$ python -q
>>> import numpy as np
>>> np.set_printoptions(suppress=True, linewidth=140)
>>> rnd = lambda a: np.round(a, 2) + 0
>>> ang = np.deg2rad(180)
>>> K = np.eye(3)
>>> K[np.ix_([2, 1], [2, 1])] = [[np.cos(ang), -np.sin(ang)], [np.sin(ang), np.cos(ang)]]
>>> rnd(K)
array([[ 1.,  0.,  0.],
       [ 0., -1.,  0.],
       [ 0.,  0., -1.]])
>>> A = np.load("m.npy")
>>> A
array([[ 0,  0,  0,  0,  0,  8],
       [ 0,  9,  0,  0,  0,  0],
       [ 0,  0,  0,  0,  0,  0],
       [ 1,  0,  0,  0,  0,  0],
       [ 0,  0,  3,  0,  0,  0],
       [ 0,  0,  0, -9,  0,  0]])
>>> left, sv, Vt = np.linalg.svd(A)
>>> V = Vt[:(sv > 1e-8).sum()]
>>> rng = np.random.default_rng(1183)
>>> x = A[0] + 3 * A[2] + rng.integers(2) * np.eye(6)[3]
>>> x
array([0., 0., 0., 0., 0., 8.])
>>> np.linalg.matrix_rank(np.vstack([A, x]))
np.int64(5)
>>> V.T @ V
array([[1., 0., 0., 0., 0., 0.],
       [0., 1., 0., 0., 0., 0.],
       [0., 0., 1., 0., 0., 0.],
       [0., 0., 0., 1., 0., 0.],
       [0., 0., 0., 0., 0., 0.],
       [0., 0., 0., 0., 0., 1.]])
>>> np.diag(V.T @ V)
array([1., 1., 1., 1., 0., 1.])
>>> A.T @ A
array([[ 1,  0,  0,  0,  0,  0],
       [ 0, 81,  0,  0,  0,  0],
       [ 0,  0,  9,  0,  0,  0],
       [ 0,  0,  0, 81,  0,  0],
       [ 0,  0,  0,  0,  0,  0],
       [ 0,  0,  0,  0,  0, 64]])
>>> rnd(np.linalg.svd(A, compute_uv=False))
array([9., 9., 8., 3., 1., 0.])
>>> rnd(np.linalg.pinv(A))
array([[ 0.  ,  0.  ,  0.  ,  1.  ,  0.  ,  0.  ],
       [ 0.  ,  0.11,  0.  ,  0.  ,  0.  ,  0.  ],
       [ 0.  ,  0.  ,  0.  ,  0.  ,  0.33,  0.  ],
       [ 0.  ,  0.  ,  0.  ,  0.  ,  0.  , -0.11],
       [ 0.  ,  0.  ,  0.  ,  0.  ,  0.  ,  0.  ],
       [ 0.12,  0.  ,  0.  ,  0.  ,  0.  ,  0.  ]])
>>> rnd(np.linalg.norm(A, axis=0))
array([1., 9., 3., 9., 0., 8.])
>>> A[:, 3] @ A[:, 0]
np.int64(0)
>>> left, sv, Vt = np.linalg.svd(A)
>>> sv
array([9., 9., 8., 3., 1., 0.])
>>> out = left[:, :5] @ np.diag(sv[:5]) @ Vt[:5]
>>> np.linalg.matrix_rank(out)
np.int64(5)
>>> np.linalg.matrix_rank(A, rtol=0.05)
np.int64(5)
>>> f = np.array([3, 1])
>>> np.correlate(A[4], A[2], "full")
array([0, 0, 0, 0, 0, 0, 0, 0, 0, 0, 0])
>>> np.cross(A[4, :3], A[2, :3])
array([0, 0, 0])
>>> np.convolve(A[4], f)
array([0, 0, 9, 3, 0, 0, 0])
>>> F = np.loadtxt("run14.csv", delimiter=",")
>>> F
array([[4., 1., 1., 1., 1., 1.],
       [1., 4., 1., 1., 1., 1.],
       [1., 1., 4., 1., 1., 1.],
       [1., 1., 1., 4., 1., 1.],
       [1., 1., 1., 1., 4., 1.],
       [1., 1., 1., 1., 1., 4.]])
>>> # symmetric, so the eigenvalues are real
>>> x = np.ones(6)
>>> for _ in range(7):
...     x = F @ x
...     x /= np.linalg.norm(x)
...     print(round(x @ F @ x, 2))
... 
9.0
9.0
9.0
9.0
9.0
9.0
9.0
>>> rnd(x)
array([0.41, 0.41, 0.41, 0.41, 0.41, 0.41])
>>> feats = np.load("a.npy")
>>> rnd(feats)
array([[-0.5 ,  0.  ,  0.  , -0.87],
       [ 0.  ,  1.  ,  0.  ,  0.  ],
       [ 0.  ,  0.  ,  1.  ,  0.  ],
       [ 0.87,  0.  ,  0.  , -0.5 ]])
>>> # 3 blocks once reordered
>>> labels = rng.permutation(4)
>>> labels
array([2, 1, 3, 0])
>>> out = feats[labels][:, labels]
>>> rnd(np.trace(out))
np.float64(1.0)
>>> rnd(out)
array([[ 1.  ,  0.  ,  0.  ,  0.  ],
       [ 0.  ,  1.  ,  0.  ,  0.  ],
       [ 0.  ,  0.  , -0.5 ,  0.87],
       [ 0.  ,  0.  , -0.87, -0.5 ]])
>>> rnd(np.diag(out))
array([ 1. ,  1. , -0.5, -0.5])
>>> rnd(np.sort(np.abs(np.linalg.eigvals(out))))
array([1., 1., 1., 1.])
>>> rnd(np.linalg.det(out)), rnd(np.linalg.det(feats[labels]))
(np.float64(1.0), np.float64(1.0))
>>> m1 = np.array([[-0.05, -0.79, -0.35],
...     [-0.04, 1.12, 0.32],
...     [0.02, 3.4, 1.23],
...     [0.17, 3.01, 1.02],
...     [-0.19, 0.91, 0.39],
...     [0.06, 3.08, 1.09],
...     [0.13, -4.24, -1.46],
...     [0.06, 0.92, 0.35],
...     [0.12, -1.6, -0.49],
...     [-0.01, 2.3, 0.77],
...     [-0.04, 8.44, 2.8],
...     [0.05, 5.6, 1.96],
...     [0.02, 2.15, 0.68]])
>>> def softmax(z):
...     e = np.exp(z - z.max(axis=-1, keepdims=True))
...     return e / e.sum(axis=-1, keepdims=True)
... 
>>> rnd(softmax(10 * A[5]))
array([0.2, 0.2, 0.2, 0. , 0.2, 0.2])
>>> S = A @ A.T / np.sqrt(6)
>>> rnd(softmax(S + np.triu(np.full(S.shape, -np.inf), 1)))
array([[1.  , 0.  , 0.  , 0.  , 0.  , 0.  ],
       [0.  , 1.  , 0.  , 0.  , 0.  , 0.  ],
       [0.33, 0.33, 0.33, 0.  , 0.  , 0.  ],
       [0.22, 0.22, 0.22, 0.33, 0.  , 0.  ],
       [0.02, 0.02, 0.02, 0.02, 0.91, 0.  ],
       [0.  , 0.  , 0.  , 0.  , 0.  , 1.  ]])
>>> softmax(S).round(6).argmax(axis=1)
array([0, 1, 0, 3, 4, 5])
